In [1]: import numpy as np

In [2]: import numpy.linalg as la

In [3]: np.set_printoptions(suppress=True, linewidth=100)

In [4]: tidy = lambda a: np.round(a, 2) + 0

In [5]: arr = np.load("case6.npy")

In [6]: arr
Out[6]: 
array([[16, 13, 10, 13, 13, 11,  0,  7,  3],
       [13, 10,  7,  8,  3,  8,  4,  8,  9],
       [10,  7, 14, 16, 14, 10, 10,  7,  5],
       [13,  8, 16, 12,  8,  6,  5,  9,  9],
       [13,  3, 14,  8, 16, 16, 10, 10,  6],
       [11,  8, 10,  6, 16, 12, 10,  8, 10],
       [ 0,  4, 10,  5, 10, 10, 12, 13, 16],
       [ 7,  8,  7,  9, 10,  8, 13, 12,  5],
       [ 3,  9,  5,  9,  6, 10, 16,  5,  2]])

In [7]: w, vecs = la.eigh(arr)

In [8]: tidy(la.eigvalsh(arr + -2 * np.eye(9)))
Out[8]: array([-16.35,  -8.31,  -6.1 ,  -4.07,   3.02,   7.67,  10.62,  19.31,  82.22])

In [9]: tidy(la.eigvalsh(arr @ arr))
Out[9]: array([   4.28,   16.83,   25.15,   39.86,   93.45,  159.23,  205.82,  454.01, 7093.38])

In [10]: w, vecs = la.eigh(arr)

In [11]: x = np.array([-3, 3, 2, 2, -3, 3, 3, -3, -2])

In [12]: np.abs(arr).sum(axis=1).max(), tidy(np.abs(w).max())
Out[12]: (np.int64(96), np.float64(84.22))

In [13]: x @ arr @ x
Out[13]: np.int64(-142)

In [14]: tidy(x @ arr @ x / (x @ x)), tidy(w[0]), tidy(w[-1])
Out[14]: (np.float64(-2.15), np.float64(-14.35), np.float64(84.22))

In [15]: rng = np.random.default_rng(9924)

In [16]: z = rng.permutation(9)

In [17]: z
Out[17]: array([1, 4, 2, 8, 6, 7, 5, 3, 0])

In [18]: other = arr[z][:, z]

In [19]: np.trace(other)
Out[19]: np.int64(106)

In [20]: np.diag(other)
Out[20]: array([10, 16, 14,  2, 12, 12, 12, 12, 16])

In [21]: np.count_nonzero(arr)
Out[21]: np.int64(79)

In [22]: np.unravel_index(np.abs(arr).argmax(), arr.shape)
Out[22]: (np.int64(0), np.int64(0))

In [23]: arr.sum(axis=0)
Out[23]: array([86, 70, 93, 86, 96, 91, 80, 79, 65])

In [24]: tidy(arr.mean(axis=0))
Out[24]: array([ 9.56,  7.78, 10.33,  9.56, 10.67, 10.11,  8.89,  8.78,  7.22])

In [25]: tidy(la.svd(arr, compute_uv=False))
Out[25]: array([84.22, 21.31, 14.35, 12.62,  9.67,  6.31,  5.02,  4.1 ,  2.07])

In [26]: tidy(la.norm(arr))
Out[26]: np.float64(89.96)

In [27]: arr.sum(axis=1)
Out[27]: array([86, 70, 93, 86, 96, 91, 80, 79, 65])

In [28]: arr - arr[0]
Out[28]: 
array([[  0,   0,   0,   0,   0,   0,   0,   0,   0],
       [ -3,  -3,  -3,  -5, -10,  -3,   4,   1,   6],
       [ -6,  -6,   4,   3,   1,  -1,  10,   0,   2],
       [ -3,  -5,   6,  -1,  -5,  -5,   5,   2,   6],
       [ -3, -10,   4,  -5,   3,   5,  10,   3,   3],
       [ -5,  -5,   0,  -7,   3,   1,  10,   1,   7],
       [-16,  -9,   0,  -8,  -3,  -1,  12,   6,  13],
       [ -9,  -5,  -3,  -4,  -3,  -3,  13,   5,   2],
       [-13,  -4,  -5,  -4,  -7,  -1,  16,  -2,  -1]])

In [29]: arr.shape
Out[29]: (9, 9)

In [30]: x = np.array([-5, -6, -1, -6, -3, 6, -7, -9, 2])

In [31]: y = arr @ x

In [32]: y
Out[32]: array([-276, -223, -307, -287, -245, -247, -203, -315, -239])

In [33]: tidy(la.solve(arr, arr[:, 4]))
Out[33]: array([0., 0., 0., 0., 1., 0., 0., 0., 0.])

In [34]: tidy(la.solve(arr.T, arr[8]))
Out[34]: array([0., 0., 0., 0., 0., 0., 0., 0., 1.])

In [35]: tidy(la.solve(arr, 2 * y))
Out[35]: array([-10., -12.,  -2., -12.,  -6.,  12., -14., -18.,   4.])

In [36]: K = np.loadtxt("a.csv", delimiter=",")

In [37]: tidy(K)
Out[37]: 
array([[ 0.05, -0.17,  0.  ,  0.19,  0.05,  2.13, -0.06,  0.02],
       [-0.01, -0.13,  0.1 ,  0.01,  0.3 ,  2.06, -0.07,  0.01],
       [ 0.07, -0.08,  0.03, -0.02, -0.23,  2.22,  0.02,  0.07],
       [ 0.09,  0.11, -0.04,  0.12,  0.31,  2.03,  0.08,  0.02],
       [-0.02, -0.06,  0.11, -0.22,  0.26,  2.1 , -0.02, -0.01],
       [ 0.1 , -0.07, -0.01,  0.05, -0.16,  1.9 ,  0.04, -0.09],
       [ 0.02,  0.04, -0.02, -0.1 ,  0.06,  2.05,  0.05,  0.  ],
       [-0.09,  0.01, -0.07,  0.02, -0.08,  2.21, -0.03, -0.05],
       [-0.11, -0.07, -0.11, -0.08,  0.02,  1.72, -0.17,  0.02],
       [-0.13, -0.01,  0.06,  0.11, -0.05,  1.91,  0.16, -0.13],
       [ 1.09,  3.04,  2.91,  1.92,  1.96, -0.07,  2.88, -0.06],
       [ 1.15,  2.94,  2.91,  2.  ,  2.05,  0.02,  3.  ,  0.  ],
       [ 1.01,  2.92,  3.07,  2.07,  2.03,  0.1 ,  2.91, -0.09],
       [ 0.98,  2.86,  2.86,  1.84,  2.03,  0.  ,  2.79,  0.05],
       [ 1.  ,  3.01,  2.97,  2.11,  2.1 , -0.12,  2.88,  0.06],
       [ 0.94,  3.06,  3.08,  2.16,  1.98,  0.19,  2.93,  0.16],
       [ 0.86,  2.95,  3.  ,  1.87,  1.9 , -0.01,  2.99, -0.15],
       [ 0.96,  3.22,  2.89,  1.78,  2.12, -0.1 ,  2.99,  0.01],
       [ 0.93,  2.79,  3.04,  1.96,  2.09,  0.04,  2.96,  0.13],
       [ 0.97,  2.88,  3.03,  1.92,  1.91, -0.05,  2.92, -0.02],
       [ 3.12,  1.93, -0.04,  2.9 ,  2.91, -0.01,  2.13,  0.01],
       [ 3.04,  2.2 ,  0.  ,  3.01,  3.03,  0.02,  2.03, -0.05],
       [ 3.09,  2.06, -0.05,  3.11,  2.96, -0.01,  2.06,  0.16],
       [ 2.95,  2.02, -0.02,  3.1 ,  3.1 , -0.11,  1.95, -0.03],
       [ 3.07,  2.05,  0.13,  3.11,  3.2 ,  0.04,  1.84, -0.03],
       [ 3.21,  1.94,  0.19,  2.97,  3.02, -0.16,  1.99,  0.11],
       [ 2.94,  1.94,  0.05,  3.04,  2.96,  0.17,  2.05, -0.11],
       [ 2.97,  2.  , -0.07,  3.03,  2.98, -0.1 ,  1.91,  0.09],
       [ 3.1 ,  2.04,  0.05,  2.97,  3.01,  0.14,  1.92, -0.04],
       [ 3.03,  1.88,  0.22,  2.95,  3.03,  0.01,  2.17,  0.1 ]])

In [38]: x = np.array([-1, 2, 0, -2, 1, -2, 0, -3])

In [39]: y = K @ x

In [40]: tidy(la.lstsq(K, y)[0])
Out[40]: array([-1.,  2.,  0., -2.,  1., -2.,  0., -3.])

In [41]: tidy(la.solve(K.T @ K, K.T @ y))
Out[41]: array([-1.,  2.,  0., -2.,  1., -2.,  0., -3.])

In [42]: tidy(la.pinv(K) @ K)
Out[42]: 
array([[1., 0., 0., 0., 0., 0., 0., 0.],
       [0., 1., 0., 0., 0., 0., 0., 0.],
       [0., 0., 1., 0., 0., 0., 0., 0.],
       [0., 0., 0., 1., 0., 0., 0., 0.],
       [0., 0., 0., 0., 1., 0., 0., 0.],
       [0., 0., 0., 0., 0., 1., 0., 0.],
       [0., 0., 0., 0., 0., 0., 1., 0.],
       [0., 0., 0., 0., 0., 0., 0., 1.]])

In [43]: y = y + 0.05 * rng.normal(size=30)

In [44]: tidy(y)
Out[44]: 
array([-5.  , -4.04, -5.05, -3.87, -3.55, -3.94, -3.73, -4.22, -3.38, -3.66,  3.39,  2.7 ,  2.83,
        3.02,  2.93,  2.01,  3.72,  4.22,  2.29,  3.03, -2.09, -1.54, -2.7 , -1.73, -2.04, -2.32,
       -2.2 , -2.1 , -2.03, -2.49])

In [45]: c, *_ = la.lstsq(K, y)

In [46]: tidy(c)
Out[46]: array([-0.98,  2.02,  0.  , -2.03,  0.99, -1.99,  0.  , -3.04])

In [47]: c.round()
Out[47]: array([-1.,  2.,  0., -2.,  1., -2.,  0., -3.])

In [48]: tidy(la.norm(y - K @ c))
Out[48]: np.float64(0.22)
